% python3 -q
>>> import numpy as np
>>> np.set_printoptions(precision=2, suppress=True, linewidth=140, sign=" ")
>>> m1 = np.load("dump.npy")
>>> m1
array([[ 4,  3,  7],
       [ 1,  0,  4],
       [-2, -3,  1]])
>>> # null space of dimension 1
>>> np.round(np.linalg.eigvals(m1), 2) + 0
array([ 2.5+4.56j,  2.5-4.56j,  0. +0.j  ])
>>> np.kron(np.eye(2, dtype=int), m1)
array([[ 4,  3,  7,  0,  0,  0],
       [ 1,  0,  4,  0,  0,  0],
       [-2, -3,  1,  0,  0,  0],
       [ 0,  0,  0,  4,  3,  7],
       [ 0,  0,  0,  1,  0,  4],
       [ 0,  0,  0, -2, -3,  1]])
>>> round(float(np.linalg.det(m1[::-1])), 2)
0.0
>>> np.round(np.linalg.eigvals(m1).sum().real, 2)
np.float64(5.0)
>>> round(np.linalg.det(m1.T), 2)
np.float64(0.0)
>>> np.einsum("ii->", m1)
np.int64(5)
>>> x = np.array([-2, -5, 0])
>>> m1 * x
array([[ -8, -15,   0],
       [ -2,   0,   0],
       [  4,  15,   0]])
>>> np.linalg.norm(m1 @ x) <= np.linalg.norm(m1, 2) * np.linalg.norm(x) + 1e-9
np.True_
>>> np.sign((m1 @ x).round(6))
array([-1, -1,  1])
>>> m1 @ np.ones(3)
array([14.,  5., -4.])
>>> np.einsum("ij,j->i", m1, x)
array([-23,  -2,  19])
>>> m1 @ (2 * x)
array([-46,  -4,  38])
>>> Uu, s, VT = np.linalg.svd(m1)
>>> np.argmax(s[:-1] / (s[1:] + 1e-6)) + 1
np.int64(2)
>>> s.round(2) + 0
array([ 9.45,  3.97,  0.  ])
>>> M2 = Uu[:, :2] @ np.diag(s[:2]) @ VT[:2]
>>> M2.round(2) + 0
array([[ 4.,  3.,  7.],
       [ 1.,  0.,  4.],
       [-2., -3.,  1.]])
>>> round(float(np.abs(m1 - M2).max()), 2)
0.0
>>> np.linalg.matrix_rank(m1, rtol=0.05)
np.int64(2)
>>> def softmax(z):
...     e = np.exp(z - z.max(axis=-1, keepdims=True))
...     return e / e.sum(axis=-1, keepdims=True)
... 
>>> softmax(m1).sum(axis=1)
array([ 1.,  1.,  1.])
>>> att = m1 @ m1.T / np.sqrt(3)
>>> softmax(att).round(6).argmax(axis=1)
array([ 0,  0,  2])
>>> softmax(att)[1] @ m1
array([ 4.,  3.,  7.])
>>> np.round(softmax(att + np.triu(np.full(att.shape, -np.inf), 1)), 2) + 0
array([[ 1.,  0.,  0.],
       [ 1.,  0.,  0.],
       [ 0.,  0.,  1.]])
>>> M2 = np.array([[0, 2, 2, 2], [1, 1, 3, 0], [0, 0, 3, 0], [0, 2, 2, 1]])
>>> mat = M2.T @ M2
>>> mat
array([[  1,   1,   3,   0],
       [  1,   9,  11,   6],
       [  3,  11,  26,   6],
       [  0,   6,   6,   5]])
>>> mat[1] @ mat[3]
np.int64(150)
>>> round(np.linalg.norm(mat, 1), 2), round(np.linalg.norm(mat, np.inf), 2)
(np.float64(46.0), np.float64(46.0))
>>> np.round(np.linalg.norm(mat[1] - mat[3]), 2)
np.float64(6.0)
>>> np.linalg.eigvals(mat)
array([ 33.94,   6.  ,   0.21,   0.85])
>>> np.round(np.linalg.det(mat[::-1]), 2)
np.float64(36.0)
>>> np.round(np.linalg.eigvals(mat).sum().real, 2)
np.float64(41.0)
>>> np.poly(mat)
array([   1.,  -41.,  246., -222.,   36.])
>>> np.round(np.linalg.det(2 * mat), 2), np.round(np.linalg.det(mat), 2)
(np.float64(576.0), np.float64(36.0))
>>> np.kron(np.eye(2, dtype=int), mat)
array([[  1,   1,   3,   0,   0,   0,   0,   0],
       [  1,   9,  11,   6,   0,   0,   0,   0],
       [  3,  11,  26,   6,   0,   0,   0,   0],
       [  0,   6,   6,   5,   0,   0,   0,   0],
       [  0,   0,   0,   0,   1,   1,   3,   0],
       [  0,   0,   0,   0,   1,   9,  11,   6],
       [  0,   0,   0,   0,   3,  11,  26,   6],
       [  0,   0,   0,   0,   0,   6,   6,   5]])
>>> proj = np.triu(np.array([[2, 0, 0, 2], [3, 2, 3, 2], [3, 2, 2, 0], [1, 1, 1, 2]]), 1) + np.eye(4)
>>> M2 = proj @ mat @ np.linalg.inv(proj)
>>> round(float(np.linalg.det(M2)), 2)
36.0
>>> np.linalg.matrix_rank(M2)
np.int64(4)
>>> np.trace(M2), np.trace(mat)
(np.float64(41.0), np.int64(41))
>>> E = np.loadtxt("mat.csv", delimiter=",")
>>> E.round(2) + 0
array([[ 2.17,  0.  ,  0.02, -1.16],
       [ 0.  ,  2.6 ,  0.52, -0.44],
       [ 0.02,  0.52,  2.33,  0.59],
       [-1.16, -0.44,  0.59,  0.91]])
>>> Uu, s, VT = np.linalg.svd(E)
>>> np.argmax(s[:-1] / (s[1:] + 1e-6)) + 1
np.int64(3)
>>> s.round(2) + 0
array([ 3.,  3.,  2.,  0.])
>>> M2 = Uu[:, :3] @ np.diag(s[:3]) @ VT[:3]
>>> M2.round(2) + 0
array([[ 2.17,  0.  ,  0.02, -1.16],
       [ 0.  ,  2.6 ,  0.52, -0.44],
       [ 0.02,  0.52,  2.33,  0.59],
       [-1.16, -0.44,  0.59,  0.91]])
>>> np.linalg.matrix_rank(M2)
np.int64(3)
>>> F = np.load("out8.npy")
>>> F
array([[ 1.65,  2.28, -0.69,  0.79],
       [ 0.2 , -1.6 , -0.3 ,  0.8 ],
       [ 1.4 ,  2.4 , -0.8 ,  1.  ]])
>>> softmax(F[0])
array([ 0.29,  0.55,  0.03,  0.12])
>>> softmax(F).sum(axis=1)
array([ 1.,  1.,  1.])
>>> att = F @ F.T / np.sqrt(4)
>>> np.round(softmax(att + np.triu(np.full(att.shape, -np.inf), 1)), 2) + 0
array([[ 1.  ,  0.  ,  0.  ],
       [ 0.05,  0.95,  0.  ],
       [ 0.47,  0.  ,  0.53]])
>>> softmax(att).round(6).argmax(axis=1)
array([ 2,  1,  2])
>>> np.round(softmax(att), 2) + 0
array([[ 0.49,  0.  ,  0.51],
       [ 0.05,  0.9 ,  0.05],
       [ 0.47,  0.  ,  0.53]])
>>> softmax(att)[0] @ F
array([ 1.52,  2.34, -0.75,  0.9 ])
>>> M2 = E / np.linalg.norm(E, axis=1, keepdims=True)
>>> cov = M2 @ M2.T
>>> (np.abs(cov) > 0.9).astype(int)
array([[ 1,  0,  0,  0],
       [ 0,  1,  0,  0],
       [ 0,  0,  1,  0],
       [ 0,  0,  0,  1]])
>>> np.linalg.norm(M2, axis=1)
array([ 1.,  1.,  1.,  1.])
>>> cov[0]
array([ 1.  ,  0.08, -0.1 , -0.88])
>>> t3 = np.stack([F, -3 * F, F[::-1]])
>>> t3.sum(axis=0)
array([[-1.9 , -2.16,  0.58, -0.58],
       [-0.2 ,  1.6 ,  0.3 , -0.8 ],
       [-1.15, -2.52,  0.91, -1.21]])
>>> np.linalg.norm(t3, axis=(1, 2))
array([  4.66,  13.98,   4.66])
>>> np.einsum("bij,cij->bc", t3, t3)
array([[ 21.71, -65.13,  21.58],
       [-65.13, 195.4 , -64.73],
       [ 21.58, -64.73,  21.71]])
>>> (t3 @ F.T).shape
(3, 3, 3)
>>> feats = np.load("case19.npy")
>>> feats
array([[ 2,  0,  1],
       [ 2, -1, -2],
       [ 2,  0,  1]])
>>> # row 2 repeats row 0
>>> r = np.linalg.matrix_rank(feats)
>>> r
np.int64(2)
>>> null = np.linalg.svd(feats)[2][r:].T
>>> null @ null.T
array([[ 0.02,  0.15, -0.05],
       [ 0.15,  0.88, -0.29],
       [-0.05, -0.29,  0.1 ]])
>>> np.allclose(feats @ null, 0)
True
>>> np.round(feats @ null, 2) + 0
array([[ 0.],
       [ 0.],
       [ 0.]])
